$ python -q
>>> import numpy as np
>>> np.set_printoptions(precision=2, suppress=True, linewidth=100, legacy="1.25")
>>> rnd = lambda a: np.round(a, 2) + 0
>>> K = -3 * np.eye(3) + np.eye(3, k=1)
>>> print(K)
[[-3.  1.  0.]
 [ 0. -3.  1.]
 [ 0.  0. -3.]]
>>> u = np.array([1, -1, 3])
>>> np.array([np.convolve(row, u, "same") for row in K])
array([[  4., -10.,   3.],
       [ -3.,   4., -10.],
       [  0.,  -3.,   3.]])
>>> print(np.convolve(K[2], u))
[ 0.  0. -3.  3. -9.]
>>> np.polyval(u, K[2])
array([ 3.,  3., 15.])
>>> Q = K.astype(float).copy()
>>> for j in range(3):
...     Q[:, j] -= Q[:, :j] @ (Q[:, :j].T @ Q[:, j])
...     Q[:, j] /= np.linalg.norm(Q[:, j])
... 
>>> print(Q.T @ K)
[[ 3. -1.  0.]
 [ 0.  3. -1.]
 [ 0.  0.  3.]]
>>> rnd(np.linalg.norm(K))
5.39
>>> np.unravel_index(np.abs(K).argmax(), K.shape)
(0, 0)
>>> print(np.linalg.matrix_rank(K))
3
>>> print(np.abs(K).max())
3.0
>>> print(K.sum(axis=0))
[-3. -2. -2.]
>>> K - K[0]
array([[ 0.,  0.,  0.],
       [ 3., -4.,  1.],
       [ 3., -1., -3.]])
>>> x = np.array([1, -3, -1])
>>> y = K @ x
>>> c, lr = np.zeros(3), 1 / np.linalg.norm(K, 2) ** 2
>>> for i in range(150):
...     c -= lr * K.T @ (K @ c - y)
...     if i % 50 == 0: print(i, round(np.linalg.norm(K @ c - y), 2))
... 
0 3.24
50 0.0
100 0.0
>>> c
array([ 1., -3., -1.])
>>> print(rnd(np.linalg.cond(K)))
1.6
>>> [int(np.linalg.matrix_rank(np.linalg.matrix_power(K, p))) for p in range(1, 4)]
[3, 3, 3]
>>> rnd(np.sort(np.linalg.eigvals(K)))
array([-3., -3., -3.])
>>> np.prod(np.diag(K)), rnd(np.linalg.det(K))
(-27.0, -27.0)
>>> rnd(np.linalg.matrix_power(K - np.diag(np.diag(K)), 3))
array([[0., 0., 0.],
       [0., 0., 0.],
       [0., 0., 0.]])
>>> W0 = np.loadtxt("data.csv", delimiter=",")
>>> W0
array([[-11.42,   9.29,   6.32],
       [ -8.13,  10.44,   5.1 ],
       [-10.84,   8.23,   4.85],
       [ -9.14,   9.11,   4.18],
       [ -9.08,  10.17,   3.91],
       [-11.68,   9.6 ,   5.07],
       [ -9.79,  10.21,   3.8 ],
       [ -9.12,   9.62,   6.08],
       [ -8.3 ,   9.55,   4.06],
       [ -9.62,   9.91,   5.24],
       [ -9.29,   8.32,   3.94],
       [ -8.37,   8.45,   4.31],
       [-11.27,  11.79,   4.4 ],
       [-10.53,  10.2 ,   4.86],
       [-11.14,   9.79,   3.77],
       [ -9.14,   7.93,   5.08],
       [-11.48,   9.22,   2.88],
       [-10.71,   8.56,   4.14],
       [-11.3 ,  12.22,   5.35],
       [-10.15,  10.17,   7.66],
       [-10.23,   9.43,   4.77],
       [ -9.17,   9.72,   4.32]])
>>> cent = W0[[8, 14]].astype(float)
>>> for _ in range(6):
...     lab = np.linalg.norm(W0[:, None] - cent, axis=-1).argmin(axis=1)
...     cent = np.array([W0[lab == j].mean(axis=0) for j in range(2)])
... 
>>> lab
array([1, 0, 1, 0, 0, 1, 0, 0, 0, 0, 0, 0, 1, 1, 1, 0, 1, 1, 1, 1, 1, 0])
>>> print(np.abs(cent[1] - cent[0]).argmax())
0
>>> print(rnd(cent))
[[ -9.01   9.4    4.55]
 [-10.98   9.86   4.92]]
>>> np.bincount(lab)
array([11, 11])
